>>> import numpy as np
>>> np.set_printoptions(suppress=True, linewidth=120)
>>> E = np.loadtxt("layer4.csv", delimiter=",")
>>> E.round(1) + 0
array([[ 2. ,  2.7, -0.3, -0.6],
       [ 2. ,  1.2, -1.8, -3.7],
       [ 2. ,  3.7,  0.7,  1.4],
       [ 2. ,  3.2,  0.2,  0.4],
       [ 2. ,  4.3,  1.3,  2.5],
       [ 2. ,  3.5,  0.5,  1. ],
       [ 2. ,  5. ,  2. ,  3.9],
       [ 2. ,  2.5, -0.5, -1. ],
       [ 2. ,  3.6,  0.6,  1.2],
       [ 2. ,  0.7, -2.3, -4.7],
       [ 2. ,  3.5,  0.5,  1. ],
       [ 2. ,  3. ,  0. ,  0. ],
       [ 2. ,  1.3, -1.7, -3.3],
       [ 2. ,  3.5,  0.5,  1.1],
       [ 2. ,  3. ,  0. ,  0. ],
       [ 2. ,  3.3,  0.3,  0.6],
       [ 2. ,  2.3, -0.7, -1.3],
       [ 2. ,  2.9, -0.1, -0.2],
       [ 2. ,  5.2,  2.2,  4.3],
       [ 2. ,  3.5,  0.5,  1.1],
       [ 2. ,  4. ,  1. ,  1.9],
       [ 2. ,  2.5, -0.5, -0.9],
       [ 2. ,  4.3,  1.3,  2.7],
       [ 2. ,  3.6,  0.6,  1.1],
       [ 2. ,  2.9, -0.1, -0.3],
       [ 2. ,  4. ,  1. ,  2. ],
       [ 2. ,  3.2,  0.2,  0.5]])
>>> # rank 2
>>> left, s, VT = np.linalg.svd(E)
>>> evecs = VT[:(s > 1e-8).sum()]
>>> rng = np.random.default_rng(41267)
>>> x = E[21] + 4 * E[22] + rng.integers(2) * np.eye(4)[1]
>>> x.round(1)
array([10. , 19.8,  4.8,  9.7])
>>> round(np.linalg.norm(x - evecs.T @ evecs @ x), 1)
np.float64(0.0)
>>> np.round(evecs.T @ evecs, 1)
array([[ 0.3,  0.4, -0.1, -0.2],
       [ 0.4,  0.7,  0.1,  0.1],
       [-0.1,  0.1,  0.2,  0.4],
       [-0.2,  0.1,  0.4,  0.8]])
>>> np.linalg.lstsq(E[:-1].T, E[-1])[2]
np.int32(2)
>>> G = E.T @ E
>>> np.round(np.diag(G), 1)
array([108. , 304.2,  28.9, 115.5])
>>> np.round(np.trace(G), 1), np.round((E ** 2).sum(), 1)
(np.float64(556.5), np.float64(556.5))
>>> X = np.load("m.npy")
>>> X
array([[ -3,  -3,  -3,  -3,  -3],
       [ -3,  -6,  -6,  -6,  -6],
       [ -3,  -6,  -9,  -9,  -9],
       [ -3,  -6,  -9, -12, -12],
       [ -3,  -6,  -9, -12, -15]])
>>> A2 = np.linalg.inv(X)
>>> np.round(np.linalg.det(X) * A2, 1) + 0
array([[162., -81.,   0.,   0.,   0.],
       [-81., 162., -81.,   0.,   0.],
       [  0., -81., 162., -81.,   0.],
       [  0.,   0., -81., 162., -81.],
       [  0.,   0.,   0., -81.,  81.]])
>>> round(float(np.linalg.slogdet(X)[0]), 1)
-1.0
>>> (np.abs(A2) > 1e-9).astype(int)
array([[1, 1, 0, 0, 0],
       [1, 1, 1, 0, 0],
       [0, 1, 1, 1, 0],
       [0, 0, 1, 1, 1],
       [0, 0, 0, 1, 1]])
>>> np.allclose(A2, X.T)
False
>>> A2.round(1) + 0
array([[-0.7,  0.3,  0. ,  0. ,  0. ],
       [ 0.3, -0.7,  0.3,  0. ,  0. ],
       [ 0. ,  0.3, -0.7,  0.3,  0. ],
       [ 0. ,  0. ,  0.3, -0.7,  0.3],
       [ 0. ,  0. ,  0. ,  0.3, -0.3]])
>>> round(np.linalg.cond(X), 1)
np.float64(45.5)
>>> u = np.array([-1, 1, -4, -5, -3])
>>> A2 = X + np.outer(u, np.eye(5)[4])
>>> A2
array([[ -3.,  -3.,  -3.,  -3.,  -4.],
       [ -3.,  -6.,  -6.,  -6.,  -5.],
       [ -3.,  -6.,  -9.,  -9., -13.],
       [ -3.,  -6.,  -9., -12., -17.],
       [ -3.,  -6.,  -9., -12., -18.]])
>>> np.round(np.linalg.det(A2) / np.linalg.det(X), 1), np.round(1 + np.linalg.solve(X, u)[4], 1)
(np.float64(0.3), np.float64(0.3))
>>> x = np.array([1, 0, 0, 2, 2])
>>> target = X @ x
>>> b, lr = np.zeros(5), 1 / np.linalg.norm(X, 2) ** 2
>>> for i in range(60):
...     b -= lr * X.T @ (X @ b - target)
...     if i % 10 == 0: print(i, round(np.linalg.norm(X @ b - target), 1))
... 
0 4.6
10 4.1
20 3.7
30 3.3
40 3.0
50 2.7
>>> b.round(1)
array([0.3, 0.5, 0.9, 1.4, 1.8])
>>> np.round(np.linalg.cond(X), 1)
np.float64(45.5)
>>> np.kron(np.eye(2, dtype=int), X)
array([[ -3,  -3,  -3,  -3,  -3,   0,   0,   0,   0,   0],
       [ -3,  -6,  -6,  -6,  -6,   0,   0,   0,   0,   0],
       [ -3,  -6,  -9,  -9,  -9,   0,   0,   0,   0,   0],
       [ -3,  -6,  -9, -12, -12,   0,   0,   0,   0,   0],
       [ -3,  -6,  -9, -12, -15,   0,   0,   0,   0,   0],
       [  0,   0,   0,   0,   0,  -3,  -3,  -3,  -3,  -3],
       [  0,   0,   0,   0,   0,  -3,  -6,  -6,  -6,  -6],
       [  0,   0,   0,   0,   0,  -3,  -6,  -9,  -9,  -9],
       [  0,   0,   0,   0,   0,  -3,  -6,  -9, -12, -12],
       [  0,   0,   0,   0,   0,  -3,  -6,  -9, -12, -15]])
>>> np.round(np.linalg.eigvals(X).sum().real, 1)
np.float64(-45.0)
>>> np.round(np.linalg.eigvals(X), 1)
array([-37. ,  -4.3,  -1.7,  -1.1,  -0.8])
>>> mat = np.array([[-3.0, 0.0, 0.0], [0.0, -2.0, -2.0], [0.0, -2.0, 1.0]])
>>> # 2 blocks once reordered
>>> u = np.array([0, -2])
>>> np.polyval(u, mat[0])
array([-2., -2., -2.])
>>> np.array([np.convolve(row, u, "same") for row in mat])
array([[0., 6., 0.],
       [0., 0., 4.],
       [0., 0., 4.]])
>>> np.convolve(mat[0], u)
array([0., 6., 0., 0.])
>>> np.trace(mat)
np.float64(-4.0)
>>> np.allclose(mat, mat.T)
True
>>> (mat - mat.T) / 2
array([[0., 0., 0.],
       [0., 0., 0.],
       [0., 0., 0.]])
>>> mat @ mat
array([[9., 0., 0.],
       [0., 8., 2.],
       [0., 2., 5.]])
>>> round(float(np.linalg.det(mat)), 1)
18.0
>>> np.round(np.sort(np.abs(np.linalg.eigvals(mat))), 1)
array([2., 3., 3.])
>>> np.allclose(mat @ mat.T, mat.T @ mat)
True
>>> G = mat.T @ mat
>>> np.diag(G)
array([9., 8., 5.])
>>> G
array([[9., 0., 0.],
       [0., 8., 2.],
       [0., 2., 5.]])
>>> np.linalg.matrix_rank(G)
np.int64(3)
>>> (mat @ mat.T).shape
(3, 3)
>>> np.round(np.linalg.svd(mat, compute_uv=False) ** 2, 1)
array([9., 9., 4.])
>>> J = np.load("case3.npy")
>>> J
array([[ 7.,  2., -7.,  6.],
       [-4., -2.,  4., -4.],
       [ 4.,  2., -4.,  4.],
       [-3.,  0.,  3., -2.]])
>>> x = np.array([1, 2, 3, 0])
>>> (J @ x).argmax()
np.int64(3)
>>> labels = rng.permutation(4)
>>> labels
array([3, 2, 0, 1])
>>> A2 = J[labels][:, labels]
>>> A2
array([[-2.,  3., -3.,  0.],
       [ 4., -4.,  4.,  2.],
       [ 6., -7.,  7.,  2.],
       [-4.,  4., -4., -2.]])
>>> np.round(np.linalg.det(A2), 1), round(np.linalg.det(J[labels]), 1)
(np.float64(-0.0), np.float64(-0.0))
>>> np.trace(A2)
np.float64(-1.0)
>>> W0 = np.loadtxt("w.csv", delimiter=",")
>>> W0
array([[-2.,  2.,  1., -2.,  2.,  1.],
       [ 0.,  1.,  1.,  0.,  1.,  1.],
       [ 0., -1.,  1.,  0., -1.,  1.],
       [ 2., -2., -1., -2.,  2.,  1.],
       [ 0., -1., -1.,  0.,  1.,  1.],
       [ 0.,  1., -1.,  0., -1.,  1.]])
>>> W0 @ W0
array([[ 0.,  0.,  0.,  8., -6.,  2.],
       [ 0.,  0.,  0.,  0.,  0.,  4.],
       [ 0.,  0.,  0.,  0., -4.,  0.],
       [-8.,  6., -2.,  0.,  0.,  0.],
       [ 0.,  0., -4.,  0.,  0.,  0.],
       [ 0.,  4.,  0.,  0.,  0.,  0.]])
>>> np.round(np.linalg.matrix_power(W0, 2), 1)
array([[ 0.,  0.,  0.,  8., -6.,  2.],
       [ 0.,  0.,  0.,  0.,  0.,  4.],
       [ 0.,  0.,  0.,  0., -4.,  0.],
       [-8.,  6., -2.,  0.,  0.,  0.],
       [ 0.,  0., -4.,  0.,  0.,  0.],
       [ 0.,  4.,  0.,  0.,  0.,  0.]])
>>> np.allclose(W0 @ W0.T, W0.T @ W0)
False
>>> np.round(np.abs(np.linalg.eigvals(W0)).max(), 1)
np.float64(2.8)
>>> np.trace(W0)
np.float64(0.0)
>>> round(float(np.linalg.det(W0)), 1)
128.0
>>> feats = np.load("data.npy")
>>> feats
array([[5., 1., 0.],
       [0., 5., 1.],
       [0., 0., 5.]])
>>> O, R = np.linalg.qr(feats)
>>> O.T @ O
array([[1., 0., 0.],
       [0., 1., 0.],
       [0., 0., 1.]])
>>> np.trace(O @ O.T)
np.float64(3.0)
>>> np.allclose(R.T @ R, feats.T @ feats)
True
>>> np.abs(np.diag(R))
array([5., 5., 5.])
>>> abs(R[0, 0]), np.round(np.linalg.norm(feats[:, 0]), 1)
(np.float64(5.0), np.float64(5.0))
>>> arr = np.loadtxt("test14.csv", delimiter=",")
>>> arr.round(1) + 0
array([[ 1. , -0.1,  0. ,  0.1],
       [-0.1,  0.1,  0.2,  0.1],
       [ 0. ,  0.2,  0.7,  0.4],
       [ 0.1,  0.1,  0.4,  0.2]])
>>> np.linalg.cond(arr) > 100
np.True_
>>> np.linalg.matrix_rank(arr, rtol=0.1)
np.int64(2)
>>> [round(float(x), 1) for x in np.linalg.svd(arr, compute_uv=False)[:3]]
[1.0, 1.0, 0.0]
>>> data = np.array([[-1.9, 2.0, 1.0, 0.0, 0.0],
...     [-1.0, -1.9, -2.0, 2.0, -2.0],
...     [2.0, 0.0, 1.1, -1.0, 2.0],
...     [-1.0, -1.0, 0.0, 1.1, 2.0],
...     [-2.0, 2.0, 1.0, 0.0, 0.1]])
>>> data
array([[-1.9,  2. ,  1. ,  0. ,  0. ],
       [-1. , -1.9, -2. ,  2. , -2. ],
       [ 2. ,  0. ,  1.1, -1. ,  2. ],
       [-1. , -1. ,  0. ,  1.1,  2. ],
       [-2. ,  2. ,  1. ,  0. ,  0.1]])
>>> np.linalg.cond(data) > 100
np.True_
>>> np.linalg.matrix_rank(data, rtol=0.1)
np.int64(3)
>>> np.round(np.linalg.norm(data, 2) / np.linalg.norm(data), 1)
np.float64(0.7)
>>> [round(float(x), 1) for x in np.linalg.svd(data, compute_uv=False)[:3]]
[5.0, 4.4, 2.7]
>>> G = data.T @ data
>>> np.round(np.diag(G), 1)
array([13.6, 12.6,  7.2,  6.2, 12. ])
>>> np.allclose(G, G.T)
True
>>> left, s, VT = np.linalg.svd(data)
>>> np.argmax(s[:-1] / (s[1:] + 1e-6)) + 1
np.int64(4)
>>> s.round(1) + 0
array([5. , 4.4, 2.7, 0.3, 0. ])
>>> A2 = left[:, :4] @ np.diag(s[:4]) @ VT[:4]
>>> np.linalg.matrix_rank(data, rtol=0.05)
np.int64(4)
>>> np.linalg.matrix_rank(A2)
np.int64(4)
>>> np.round(np.linalg.norm(data - A2, 2), 1), round(float(s[4]), 1)
(np.float64(0.0), 0.0)
>>> hat = np.triu(np.array([[1, 5, -1, -9, -4],
...     [-2, -6, 2, -8, -2],
...     [-4, 2, -1, 9, 3],
...     [-3, 3, -3, -8, -6],
...     [0, -9, 1, 3, 4]]), 1) + np.eye(5)
>>> A2 = hat @ data @ np.linalg.inv(hat)
>>> A2.round(1)
array([[     8.1,    -47. ,     88. ,  -1094. ,  -6920. ],
       [    15. ,    -72.9,    159. ,  -1888. , -11905. ],
       [   -13. ,     62. ,   -132.9,   1584. ,   9995. ],
       [    11. ,    -68. ,    141. ,  -1712.9, -10791. ],
       [    -2. ,     12. ,    -25. ,    303. ,   1909.1]])
>>> u = np.array([2, 3, -3])
>>> np.round(np.polyval(u, data[0]), 1)
array([-1.5, 11. ,  2. , -3. , -3. ])
>>> np.round(np.convolve(data[0], u), 1)
array([-3.8, -1.7, 13.7, -3. , -3. ,  0. ,  0. ])
